% python3 -q
>>> import numpy as np
>>> from numpy import linalg as LA
>>> np.set_printoptions(suppress=True, linewidth=140)
>>> F = np.load("out13.npy")
>>> F
array([[ 8.,  9.,  5.,  4.,  0.,  0.],
       [ 3.,  4.,  3.,  8.,  0.,  0.],
       [ 7.,  8.,  6.,  7.,  0.,  0.],
       [ 6.,  3.,  1.,  2.,  0.,  0.],
       [ 0.,  0.,  0.,  0., -4., -3.],
       [ 0.,  0.,  0.,  0., -7.,  4.]])
>>> # 2 blocks once reordered
>>> np.round(LA.norm(F, axis=1), 1)
array([13.6,  9.9, 14.1,  7.1,  5. ,  8.1])
>>> np.round(LA.norm(F, axis=0), 1)
array([12.6, 13. ,  8.4, 11.5,  8.1,  5. ])
>>> round(float(LA.norm(F, 1)), 1), round(LA.norm(F, np.inf), 1)
(24.0, np.float64(28.0))
>>> (F != 0).astype(int)
array([[1, 1, 1, 1, 0, 0],
       [1, 1, 1, 1, 0, 0],
       [1, 1, 1, 1, 0, 0],
       [1, 1, 1, 1, 0, 0],
       [0, 0, 0, 0, 1, 1],
       [0, 0, 0, 0, 1, 1]])
>>> (LA.matrix_power((F != 0) + (F.T != 0) + np.eye(6), 6) > 0).astype(int)
array([[1, 1, 1, 1, 0, 0],
       [1, 1, 1, 1, 0, 0],
       [1, 1, 1, 1, 0, 0],
       [1, 1, 1, 1, 0, 0],
       [0, 0, 0, 0, 1, 1],
       [0, 0, 0, 0, 1, 1]])
>>> np.round(LA.det(F), 1)
np.float64(-8214.0)
>>> np.count_nonzero(F)
np.int64(20)
>>> np.round(F.mean(axis=0), 1)
array([ 4. ,  4. ,  2.5,  3.5, -1.8,  0.2])
>>> LA.matrix_rank(F)
np.int64(6)
>>> np.round(LA.svd(F, compute_uv=False), 1)
array([22.2,  8.4,  5.5,  4.4,  2.7,  0.7])
>>> F.shape
(6, 6)
>>> m1 = np.array([[-1.1, 0.7, -1.1, 1.1, -0.2, 1.3, -3.5, -0.6, 2.0],
...     [-1.0, 0.1, -1.6, -0.8, 0.2, 0.5, -8.5, -1.2, 2.0],
...     [-0.8, -0.2, -1.1, -0.5, -1.7, 1.3, 0.0, 0.0, 0.0],
...     [-1.4, -0.5, 2.5, 0.4, -1.4, 1.1, 2.5, 0.5, 0.7]])
>>> other = m1 / np.sqrt((m1 ** 2).mean(axis=1, keepdims=True))
>>> np.round(LA.norm(other, axis=1), 1)
array([3., 3., 3., 3.])
>>> LA.matrix_rank(other) == LA.matrix_rank(m1)
np.True_
>>> LA.matrix_rank(m1 - m1.mean(axis=1, keepdims=True))
np.int64(4)
>>> rng = np.random.default_rng(3886)
>>> lab = rng.permutation(6)
>>> other = F[:, lab] * rng.choice([-1, 1], 6)
>>> other
array([[ 0.,  5.,  0., -8.,  4.,  9.],
       [ 0.,  3.,  0., -3.,  8.,  4.],
       [ 0.,  6.,  0., -7.,  7.,  8.],
       [ 0.,  1.,  0., -6.,  2.,  3.],
       [-3.,  0., -4., -0.,  0.,  0.],
       [ 4.,  0., -7., -0.,  0.,  0.]])
>>> U, _, Vt = LA.svd(F.T @ other)
>>> lab
array([5, 2, 4, 0, 3, 1])
>>> np.round(U @ Vt, 1) + 0
array([[ 0.,  0.,  0., -1.,  0.,  0.],
       [ 0.,  0.,  0.,  0.,  0.,  1.],
       [ 0.,  1.,  0.,  0.,  0.,  0.],
       [ 0.,  0.,  0.,  0.,  1.,  0.],
       [ 0.,  0.,  1.,  0.,  0.,  0.],
       [ 1.,  0.,  0.,  0.,  0.,  0.]])
>>> vec = np.array([2, 2, 3, 3, 3, 0])
>>> target = other @ vec
>>> target
array([ -2.,  21.,  12., -10., -18., -13.])
>>> np.round(LA.solve(other.T, other[2]), 1) + 0
array([0., 0., 1., 0., 0., 0.])
>>> np.round(LA.solve(other, 5 * target), 1) + 0
array([10., 10., 15., 15., 15.,  0.])
